$ ipython --no-banner

In [1]: import numpy as np

In [2]: from numpy import linalg as LA

In [3]: np.set_printoptions(precision=3, suppress=True, linewidth=120, floatmode="fixed")

In [4]: rnd = lambda a: np.round(a, 3) + 0

In [5]: X = np.tril(np.array([[-1, 2, 2, 0, -2, -2, 0, -1, 1, 1, -1, 0],
   ...:     [1, 1, 2, 2, 2, -1, 1, 0, 0, 1, -2, 0],
   ...:     [1, 2, 0, 1, 1, 1, 0, -2, -2, 2, -2, 2],
   ...:     [0, 2, 0, 1, -1, -1, -2, 1, -2, 0, 0, 1],
   ...:     [0, -1, 1, 2, 2, 1, 1, 0, 2, 1, 2, -1],
   ...:     [-2, -2, -1, 0, 1, -2, 1, -2, 0, 2, -1, -2],
   ...:     [0, -2, 1, 1, -1, 1, 0, 1, -2, -1, -2, 0],
   ...:     [-1, -2, 0, -1, -1, -1, 1, 1, -2, -2, 1, -2],
   ...:     [0, 0, 0, 1, -2, -2, -2, 0, 0, 2, 1, -1],
   ...:     [1, 1, -1, 2, 2, 1, 1, -1, -1, 1, -1, 0],
   ...:     [2, -1, 2, -1, -1, 0, -2, 0, -1, -2, -1, 0],
   ...:     [-2, 1, 0, -1, 0, 2, -2, 1, 1, -1, 2, 2]]), -1) + np.eye(12, dtype=int)

In [6]: X
Out[6]: 
array([[ 1,  0,  0,  0,  0,  0,  0,  0,  0,  0,  0,  0],
       [ 1,  1,  0,  0,  0,  0,  0,  0,  0,  0,  0,  0],
       [ 1,  2,  1,  0,  0,  0,  0,  0,  0,  0,  0,  0],
       [ 0,  2,  0,  1,  0,  0,  0,  0,  0,  0,  0,  0],
       [ 0, -1,  1,  2,  1,  0,  0,  0,  0,  0,  0,  0],
       [-2, -2, -1,  0,  1,  1,  0,  0,  0,  0,  0,  0],
       [ 0, -2,  1,  1, -1,  1,  1,  0,  0,  0,  0,  0],
       [-1, -2,  0, -1, -1, -1,  1,  1,  0,  0,  0,  0],
       [ 0,  0,  0,  1, -2, -2, -2,  0,  1,  0,  0,  0],
       [ 1,  1, -1,  2,  2,  1,  1, -1, -1,  1,  0,  0],
       [ 2, -1,  2, -1, -1,  0, -2,  0, -1, -2,  1,  0],
       [-2,  1,  0, -1,  0,  2, -2,  1,  1, -1,  2,  1]])

In [7]: t3 = np.stack([X, 4 * X, X[::-1]])

In [8]: t3.sum(axis=0)
Out[8]: 
array([[  3,   1,   0,  -1,   0,   2,  -2,   1,   1,  -1,   2,   1],
       [  7,   4,   2,  -1,  -1,   0,  -2,   0,  -1,  -2,   1,   0],
       [  6,  11,   4,   2,   2,   1,   1,  -1,  -1,   1,   0,   0],
       [  0,  10,   0,   6,  -2,  -2,  -2,   0,   1,   0,   0,   0],
       [ -1,  -7,   5,   9,   4,  -1,   1,   1,   0,   0,   0,   0],
       [-10, -12,  -4,   1,   4,   6,   1,   0,   0,   0,   0,   0],
       [ -2, -12,   4,   5,  -4,   6,   5,   0,   0,   0,   0,   0],
       [ -5, -11,   1,  -3,  -4,  -5,   5,   5,   0,   0,   0,   0],
       [  0,   2,   0,   6, -10, -10, -10,   0,   5,   0,   0,   0],
       [  6,   7,  -4,  10,  10,   5,   5,  -5,  -5,   5,   0,   0],
       [ 11,  -4,  10,  -5,  -5,   0, -10,   0,  -5, -10,   5,   0],
       [ -9,   5,   0,  -5,   0,  10, -10,   5,   5,  -5,  10,   5]])

In [9]: np.einsum("bij,cij->bc", t3, t3)
Out[9]: 
array([[ 124,  496,    8],
       [ 496, 1984,   32],
       [   8,   32,  124]])
